$ python -q
>>> import numpy as np
>>> from numpy import linalg as LA
>>> np.set_printoptions(precision=3, suppress=True, linewidth=160, legacy="1.25")
>>> X = np.load("sample9.npy")
>>> X
array([[0.125, 0.188, 0.562, 0.125],
       [0.1  , 0.333, 0.267, 0.3  ],
       [0.056, 0.111, 0.333, 0.5  ],
       [0.   , 0.   , 0.429, 0.571]])
>>> # row-stochastic, so 1 is an eigenvalue
>>> ev, V = LA.eig(X)
>>> np.round(X @ V[:, 0] - ev[0] * V[:, 0], 3) + 0
array([0., 0., 0., 0.])
>>> np.sort(LA.eigvals(LA.inv(X)))
array([-11.196,   1.   ,   2.693,  12.502])
>>> rng = np.random.default_rng(41)
>>> Y = X + rng.integers(-2, 3, (4, 3)) @ rng.integers(-2, 3, (3, 4))
>>> Y
array([[ 2.125,  0.188,  0.562,  7.125],
       [-3.9  , -2.667,  4.267, -1.7  ],
       [-7.944, -2.889, -0.667, -0.5  ],
       [ 6.   ,  1.   ,  5.429, -1.429]])
>>> np.round(LA.svd(Y - X, compute_uv=False), 3) + 0
array([11.921,  8.314,  5.271,  0.   ])
>>> LA.matrix_rank(Y - X, tol=1e-8)
3
>>> np.abs(Y - X).sum(axis=1)
array([ 9., 13., 13., 14.])
>>> Y - X
array([[ 2.,  0.,  0.,  7.],
       [-4., -3.,  4., -2.],
       [-8., -3., -1., -1.],
       [ 6.,  1.,  5., -2.]])
>>> K = np.load("mat.npy")
>>> K
array([[-1,  0, -1,  0, -1,  0],
       [ 1, -2,  1, -2,  1, -2],
       [ 0,  2,  0,  2,  0,  2],
       [-1,  0, -1,  0, -1,  0],
       [ 1, -2,  1, -2,  1, -2],
       [ 0,  2,  0,  2,  0,  2]])
>>> # rows 0 and 3 are equal
>>> left, sigma, VT = LA.svd(K)
>>> np.argmax(sigma[:-1] / (sigma[1:] + 1e-6)) + 1
2
>>> Y = left[:, :2] @ np.diag(sigma[:2]) @ VT[:2]
>>> LA.matrix_rank(K, rtol=0.05)
2
>>> np.round(LA.norm(K - Y, 2), 3), round(sigma[2], 3)
(0.0, 0.0)
>>> LA.matrix_rank(Y)
2
